% ipython --no-banner

In [1]: import numpy as np

In [2]: np.set_printoptions(precision=2, suppress=True, linewidth=160, legacy="1.25")

In [3]: def rd(a):
   ...:     return np.round(a, 2) + 0
   ...: 

In [4]: W0 = np.loadtxt("run17.csv", delimiter=",")

In [5]: print(W0)
[[ 0.  1. -1. -1.  2. -2.  1. -2.  0.  0. -2. -2.  1. -2.]
 [ 0.  0.  1.  0. -1.  0. -2.  2. -2. -1. -2. -2.  0.  1.]
 [ 0.  0.  0.  0. -1. -1.  0. -2. -2. -1. -1.  0. -2. -2.]
 [ 0.  0.  0.  0.  1.  0. -1. -2.  1.  0. -2. -2. -1.  1.]
 [ 0.  0.  0.  0.  0. -1.  2.  0.  2.  1. -1.  1.  2. -2.]
 [ 0.  0.  0.  0.  0.  0.  1.  2. -1.  1.  1. -2. -2.  1.]
 [ 0.  0.  0.  0.  0.  0.  0.  0. -1.  1.  2. -1. -2.  1.]
 [ 0.  0.  0.  0.  0.  0.  0.  0. -2.  2.  1. -1.  2.  0.]
 [ 0.  0.  0.  0.  0.  0.  0.  0.  0. -1. -1.  0.  2. -1.]
 [ 0.  0.  0.  0.  0.  0.  0.  0.  0.  0.  0.  1. -1.  1.]
 [ 0.  0.  0.  0.  0.  0.  0.  0.  0.  0.  0.  1. -1.  0.]
 [ 0.  0.  0.  0.  0.  0.  0.  0.  0.  0.  0.  0.  0.  0.]
 [ 0.  0.  0.  0.  0.  0.  0.  0.  0.  0.  0.  0.  0. -2.]
 [ 0.  0.  0.  0.  0.  0.  0.  0.  0.  0.  0.  0.  0.  0.]]

In [6]: G = W0.T @ W0

In [7]: print(rd(np.linalg.eigvalsh(G)[::-1]))
[54.71 35.94 23.58 21.63 17.22  9.01  3.05  2.53  0.93  0.38  0.02  0.    0.    0.  ]

In [8]: print((W0 @ W0.T).shape)
(14, 14)

In [9]: print(np.diag(G))
[ 0.  1.  2.  1.  7.  6. 11. 20. 19. 10. 21. 21. 28. 22.]

In [10]: print(np.linalg.matrix_rank(G))
11

In [11]: print(np.allclose(G, G.T))
True

In [12]: print(rd(np.linalg.svd(W0, compute_uv=False) ** 2))
[54.71 35.94 23.58 21.63 17.22  9.01  3.05  2.53  0.93  0.38  0.02  0.    0.    0.  ]

In [13]: r = np.linalg.matrix_rank(W0)

In [14]: print(r)
11

In [15]: N = np.linalg.svd(W0)[2][r:].T

In [16]: print(np.linalg.matrix_rank(W0.T @ W0), np.linalg.matrix_rank(W0 @ W0.T))
11 11

In [17]: print(rd(np.trace(np.linalg.pinv(W0) @ W0)))
11.0

In [18]: print(np.allclose(W0[:-1].T @ np.linalg.lstsq(W0[:-1].T, W0[-1])[0], W0[-1]))
True

In [19]: print(np.unique(W0.round(6), axis=0).shape)
(13, 14)

In [20]: Uu, sig, VT = np.linalg.svd(W0)

In [21]: print(np.argmax(sig[:-1] / (sig[1:] + 1e-6)) + 1)
11

In [22]: out = Uu[:, :11] @ np.diag(sig[:11]) @ VT[:11]

In [23]: print(rd(np.linalg.norm(W0 - out) / np.linalg.norm(W0)))
0.0

In [24]: print(np.linalg.matrix_rank(out))
11

In [25]: print(np.linalg.matrix_rank(W0, rtol=0.05))
10

In [26]: W0.reshape(14, 15)
Traceback (most recent call last):
  Cell In[26], line 1
    W0.reshape(14, 15)
ValueError: cannot reshape array of size 196 into shape (14,15)


In [27]: blk = W0.reshape(14, 2, -1)

In [28]: print(np.einsum("ihd,jhd->hij", blk, blk).shape)
(2, 14, 14)

In [29]: print(np.swapaxes(blk, 1, 2)[7])
[[ 0.  0.]
 [ 0. -2.]
 [ 0.  2.]
 [ 0.  1.]
 [ 0. -1.]
 [ 0.  2.]
 [ 0.  0.]]

In [30]: M = np.load("m.npy")

In [31]: print(rd(M))
[[ 0.94 -0.09 -0.01 -0.06 -0.06 -0.09 -0.11 -0.11 -0.11 -0.06 -0.11 -0.01 -0.06 -0.04 -0.14 -0.14]
 [-0.09  0.88 -0.02 -0.09 -0.09 -0.12 -0.16 -0.16 -0.16 -0.09 -0.16 -0.02 -0.09 -0.05 -0.19 -0.19]
 [-0.01 -0.02  1.   -0.01 -0.01 -0.02 -0.02 -0.02 -0.02 -0.01 -0.02  0.   -0.01 -0.01 -0.03 -0.03]
 [-0.06 -0.09 -0.01  0.94 -0.06 -0.09 -0.11 -0.11 -0.11 -0.06 -0.11 -0.01 -0.06 -0.04 -0.14 -0.14]
 [-0.06 -0.09 -0.01 -0.06  0.94 -0.09 -0.11 -0.11 -0.11 -0.06 -0.11 -0.01 -0.06 -0.04 -0.14 -0.14]
 [-0.09 -0.12 -0.02 -0.09 -0.09  0.88 -0.16 -0.16 -0.16 -0.09 -0.16 -0.02 -0.09 -0.05 -0.19 -0.19]
 [-0.11 -0.16 -0.02 -0.11 -0.11 -0.16  0.8  -0.2  -0.2  -0.11 -0.2  -0.02 -0.11 -0.07 -0.25 -0.25]
 [-0.11 -0.16 -0.02 -0.11 -0.11 -0.16 -0.2   0.8  -0.2  -0.11 -0.2  -0.02 -0.11 -0.07 -0.25 -0.25]
 [-0.11 -0.16 -0.02 -0.11 -0.11 -0.16 -0.2  -0.2   0.8  -0.11 -0.2  -0.02 -0.11 -0.07 -0.25 -0.25]
 [-0.06 -0.09 -0.01 -0.06 -0.06 -0.09 -0.11 -0.11 -0.11  0.94 -0.11 -0.01 -0.06 -0.04 -0.14 -0.14]
 [-0.11 -0.16 -0.02 -0.11 -0.11 -0.16 -0.2  -0.2  -0.2  -0.11  0.8  -0.02 -0.11 -0.07 -0.25 -0.25]
 [-0.01 -0.02  0.   -0.01 -0.01 -0.02 -0.02 -0.02 -0.02 -0.01 -0.02  1.   -0.01 -0.01 -0.03 -0.03]
 [-0.06 -0.09 -0.01 -0.06 -0.06 -0.09 -0.11 -0.11 -0.11 -0.06 -0.11 -0.01  0.94 -0.04 -0.14 -0.14]
 [-0.04 -0.05 -0.01 -0.04 -0.04 -0.05 -0.07 -0.07 -0.07 -0.04 -0.07 -0.01 -0.04  0.98 -0.08 -0.08]
 [-0.14 -0.19 -0.03 -0.14 -0.14 -0.19 -0.25 -0.25 -0.25 -0.14 -0.25 -0.03 -0.14 -0.08  0.7  -0.3 ]
 [-0.14 -0.19 -0.03 -0.14 -0.14 -0.19 -0.25 -0.25 -0.25 -0.14 -0.25 -0.03 -0.14 -0.08 -0.3   0.7 ]]

In [32]: G = M.T @ M

In [33]: print(np.linalg.matrix_rank(G))
16

In [34]: print(np.trace(G), (M ** 2).sum())
16.0 16.0

In [35]: print(rd(np.linalg.svd(M, compute_uv=False) ** 2))
[1. 1. 1. 1. 1. 1. 1. 1. 1. 1. 1. 1. 1. 1. 1. 1.]

In [36]: print(np.allclose(G, G.T))
True

In [37]: print(rd(np.linalg.eigvalsh(G)[::-1]))
[1. 1. 1. 1. 1. 1. 1. 1. 1. 1. 1. 1. 1. 1. 1. 1.]
